$ python -q
>>> import numpy as np
>>> np.set_printoptions(precision=3, suppress=True, linewidth=140)
>>> data = np.loadtxt("layer5.csv", delimiter=",")
>>> data
array([[-0.3  , -0.1  ,  0.9  , -2.   ],
       [-0.307, -0.071,  0.858, -1.985],
       [ 0.4  ,  0.   ,  0.   , -1.4  ],
       [ 1.   ,  1.6  , -1.6  , -0.4  ],
       [-0.8  ,  0.5  ,  0.9  , -0.3  ]])
>>> np.argsort(-np.linalg.norm(data, axis=0).round(6), kind="stable")[:3]
array([3, 2, 1])
>>> round(np.log10(np.linalg.cond(data)))
2
>>> [round(float(x), 3) for x in np.linalg.svd(data, compute_uv=False)[:3]]
[3.464, 2.57, 1.124]
>>> np.round(np.linalg.norm(data, 2) / np.linalg.norm(data), 3)
np.float64(0.777)
>>> Q, V = np.linalg.qr(data[:, :2])[0], np.linalg.qr(data[:, 2:])[0]
>>> sig = np.linalg.svd(Q.T @ V, compute_uv=False)
>>> round(float(np.linalg.norm(Q @ Q.T - V @ V.T, 2)), 3)
0.982
>>> sig
array([0.998, 0.188])
>>> (sig > 0.9).sum()
np.int64(1)
>>> np.degrees(np.arccos(sig.clip(0, 1)))
array([ 3.471, 79.163])
>>> r0, g = data[0], data[3]
>>> r0 @ g
np.float64(-1.1)
>>> p = (r0 @ g) / (r0 @ r0) * r0
>>> np.linalg.matrix_rank(np.outer(r0, g))
np.int64(1)
>>> arr = np.load("m.npy")
>>> arr
array([[  0,   0,   2,  -4],
       [  0,   0,  10, -10],
       [  2,  -4,   2,  -4],
       [ 10, -10,  10, -10]])
>>> A2 = arr / np.linalg.norm(arr, axis=1, keepdims=True)
>>> G = A2 @ A2.T
>>> (np.abs(G) > 0.9).astype(int)
array([[1, 1, 0, 0],
       [1, 1, 0, 0],
       [0, 0, 1, 1],
       [0, 0, 1, 1]])
>>> G
array([[1.   , 0.949, 0.707, 0.671],
       [0.949, 1.   , 0.671, 0.707],
       [0.707, 0.671, 1.   , 0.949],
       [0.671, 0.707, 0.949, 1.   ]])
>>> round(float(np.degrees(np.arccos(np.clip(G[0, 1], -1, 1)))), 3)
18.435
>>> np.argwhere(np.triu(np.abs(G) > 0.95, 1))
array([], shape=(0, 2), dtype=int64)
>>> def softmax(z):
...     e = np.exp(z - z.max(axis=-1, keepdims=True))
...     return e / e.sum(axis=-1, keepdims=True)
... 
>>> np.round(softmax(10 * arr[2]), 3) + 0
array([0.5, 0. , 0.5, 0. ])
>>> softmax(arr[2])
array([0.499, 0.001, 0.499, 0.001])
>>> softmax(arr).sum(axis=1)
array([1., 1., 1., 1.])
>>> softmax(arr[2] + 2)
array([0.499, 0.001, 0.499, 0.001])
>>> S = arr @ arr.T / np.sqrt(4)
>>> np.round(softmax(S), 3) + 0
array([[0. , 0.5, 0. , 0.5],
       [0. , 0.5, 0. , 0.5],
       [0. , 0. , 0. , 1. ],
       [0. , 0. , 0. , 1. ]])
>>> np.round(softmax(S + np.triu(np.full(S.shape, -np.inf), 1)), 3) + 0
array([[1., 0., 0., 0.],
       [0., 1., 0., 0.],
       [0., 1., 0., 0.],
       [0., 0., 0., 1.]])
>>> round(float(np.abs(np.linalg.eigvals(arr)).max()), 3)
7.236
>>> np.allclose(arr, arr.T)
False
>>> (arr - arr.T) / 2
array([[ 0.,  0.,  0., -7.],
       [ 0.,  0.,  7.,  0.],
       [ 0., -7.,  0., -7.],
       [ 7.,  0.,  7.,  0.]])
>>> np.sort(np.abs(np.linalg.eigvals(arr)))
array([2.764, 2.764, 7.236, 7.236])
>>> np.allclose(arr @ arr.T, arr.T @ arr)
False
>>> arr @ arr
array([[ -36,   32,  -36,   32],
       [ -80,   60,  -80,   60],
       [ -36,   32,  -72,   64],
       [ -80,   60, -160,  120]])
>>> A2 = np.linalg.inv(arr)
>>> (np.abs(A2) > 1e-9).astype(int)
array([[1, 1, 1, 1],
       [1, 1, 1, 1],
       [1, 1, 0, 0],
       [1, 1, 0, 0]])
>>> A2
array([[ 0.5, -0.2, -0.5,  0.2],
       [ 0.5, -0.1, -0.5,  0.1],
       [-0.5,  0.2,  0. ,  0. ],
       [-0.5,  0.1, -0. , -0. ]])
>>> np.round(arr @ A2, 3) + 0
array([[1., 0., 0., 0.],
       [0., 1., 0., 0.],
       [0., 0., 1., 0.],
       [0., 0., 0., 1.]])
>>> np.round(np.linalg.det(arr) * np.linalg.det(A2), 3)
np.float64(1.0)
>>> round(np.linalg.cond(arr), 3)
np.float64(28.558)
>>> np.round(np.linalg.inv(A2), 3) + 0
array([[  0.,   0.,   2.,  -4.],
       [  0.,   0.,  10., -10.],
       [  2.,  -4.,   2.,  -4.],
       [ 10., -10.,  10., -10.]])
>>> np.round(np.linalg.slogdet(arr)[0], 3)
np.float64(1.0)
>>> m1 = np.load("data.npy")
>>> m1
array([[-0.793, -0.42 ,  0.331, -0.293],
       [-0.34 , -0.145, -0.926,  0.082],
       [-0.226,  0.769, -0.09 , -0.591],
       [-0.453,  0.46 ,  0.161,  0.747]])
>>> r0, g = m1[1], m1[2]
>>> np.round(r0 @ g, 3)
np.float64(0.0)
>>> p = (r0 @ g) / (r0 @ r0) * r0
>>> g - p
array([-0.226,  0.769, -0.09 , -0.591])
>>> np.linalg.matrix_rank(np.outer(r0, g))
np.int64(1)
>>> p.round(3) + 0
array([0., 0., 0., 0.])
>>> vec = np.array([-2, -3, 1, -3])
>>> np.linalg.norm(m1 @ vec) <= np.linalg.norm(m1, 2) * np.linalg.norm(vec) + 1e-9
np.True_
>>> (m1 @ vec).argmax()
np.int64(0)
>>> m1 @ (2 * vec)
array([ 8.111, -0.116, -0.339, -5.106])
>>> m1 @ vec
array([ 4.056, -0.058, -0.17 , -2.553])
>>> K = np.load("sample16.npy")
>>> K
array([[-2, -1,  0,  2, -2],
       [-6, -3,  0,  6, -6],
       [-2, -1,  0,  2, -2],
       [-2, -1,  0,  2, -2],
       [-2, -1,  0,  2, -2]])
>>> rank = np.linalg.matrix_rank(K)
>>> rank
np.int64(1)
>>> N = np.linalg.svd(K)[2][rank:].T
>>> [int(np.linalg.matrix_rank(K[:i])) for i in range(1, len(K) + 1)]
[1, 1, 1, 1, 1]
>>> np.allclose(K @ N, 0)
True
>>> np.linalg.matrix_rank(K.T @ K), np.linalg.matrix_rank(K @ K.T)
(np.int64(1), np.int64(1))
>>> N.shape
(5, 4)
>>> np.round(K @ N, 3) + 0
array([[0., 0., 0., 0.],
       [0., 0., 0., 0.],
       [0., 0., 0., 0.],
       [0., 0., 0., 0.],
       [0., 0., 0., 0.]])
>>> [int(np.linalg.matrix_rank(K[:, :j + 1])) for j in range(5)]
[1, 1, 1, 1, 1]
>>> np.round(N @ N.T, 3) + 0
array([[ 0.692, -0.154,  0.   ,  0.308, -0.308],
       [-0.154,  0.923,  0.   ,  0.154, -0.154],
       [ 0.   ,  0.   ,  1.   ,  0.   ,  0.   ],
       [ 0.308,  0.154,  0.   ,  0.692,  0.308],
       [-0.308, -0.154,  0.   ,  0.308,  0.692]])
>>> rng = np.random.default_rng(7432)
>>> idx = rng.permutation(5)
>>> idx
array([2, 4, 0, 3, 1])
>>> A2 = K[idx][:, idx]
>>> np.allclose(A2, K)
False
>>> left, sig, Vt = np.linalg.svd(K)
>>> sig.round(3) + 0
array([13.,  0.,  0.,  0.,  0.])
>>> np.argmax(sig[:-1] / (sig[1:] + 1e-6)) + 1
np.int64(1)
>>> A2 = left[:, :1] @ np.diag(sig[:1]) @ Vt[:1]
>>> round(np.linalg.norm(K - A2) / np.linalg.norm(K), 3)
np.float64(0.0)
>>> np.linalg.matrix_rank(A2)
np.int64(1)
>>> np.linalg.matrix_rank(K, rtol=0.05)
np.int64(1)
>>> np.round(np.linalg.norm(K - A2, 2), 3), round(sig[1], 3)
(np.float64(0.0), np.float64(0.0))
>>> np.linalg.matrix_rank(K, rtol=0.1)
np.int64(1)
>>> np.argsort(-np.linalg.norm(K, axis=0).round(6), kind="stable")[:3]
array([0, 3, 4])
>>> A = np.array([[1, 5, -1], [5, 1, 5], [-1, 5, 1]])
>>> # symmetric, so the eigenvalues are real
>>> vec = np.array([-1, 2, 1])
>>> target = A @ vec
>>> target
array([ 8,  2, 12])
>>> np.linalg.solve(A, target + A[:, 1])
array([-1.,  3.,  1.])
>>> np.linalg.solve(A, A[:, 2])
array([0., 0., 1.])
>>> np.round(np.linalg.solve(A.T, A[1]), 3) + 0
array([0., 1., 0.])
>>> w, V = np.linalg.eig(A)
>>> np.sort(np.linalg.eigvals(np.linalg.inv(A)))
array([-0.152,  0.132,  0.5  ])
>>> np.sort(np.linalg.eigvals(A.T))
array([-6.589,  2.   ,  7.589])
>>> np.round(np.prod(w), 3)
np.float64(-100.0)
>>> np.sort(np.linalg.eigvals(A @ A))
array([ 4.   , 43.411, 57.589])
>>> X = np.load("test1.npy")
>>> X
array([[ 1, -1, -3],
       [-2,  3,  1],
       [-3, -2, -3]])
>>> vec = np.array([3, 0, -2])
>>> target = X @ vec
>>> c, lr = np.zeros(3), 1 / np.linalg.norm(X, 2) ** 2
>>> for i in range(15):
...     c -= lr * X.T @ (X @ c - target)
...     if i % 5 == 0: print(i, round(np.linalg.norm(X @ c - target), 3))
... 
0 6.178
5 1.915
10 1.065
>>> c
array([ 2.889, -0.269, -1.767])
>>> A2 = np.array([[0, 0, 5, 1], [-2, -4, 4, 4], [-3, 3, 4, -5], [4, -3, -4, 0]])
>>> J = np.triu(A2, 1)
>>> J
array([[ 0,  0,  5,  1],
       [ 0,  0,  4,  4],
       [ 0,  0,  0, -5],
       [ 0,  0,  0,  0]])
>>> A2 = m1 / np.linalg.norm(m1, axis=1, keepdims=True)
>>> G = A2 @ A2.T
>>> np.round(np.degrees(np.arccos(np.clip(G[0, 1], -1, 1))), 3)
np.float64(90.0)
>>> w, V = np.linalg.eigh(A)
>>> np.abs(V[:, -1]).round(6).argmax()
np.int64(1)
>>> V @ np.diag(w) @ V.T
array([[ 1.,  5., -1.],
       [ 5.,  1.,  5.],
       [-1.,  5.,  1.]])
>>> w.sum(), np.trace(A)
(np.float64(3.0), np.int64(3))
>>> w
array([-6.589,  2.   ,  7.589])
>>> np.linalg.svd(A, compute_uv=False)
array([7.589, 6.589, 2.   ])
>>> np.linalg.eigvalsh(A + -1 * np.eye(3))
array([-7.589,  1.   ,  6.589])
>>> (w > 1e-8).sum(), (w < -1e-8).sum()
(np.int64(2), np.int64(1))
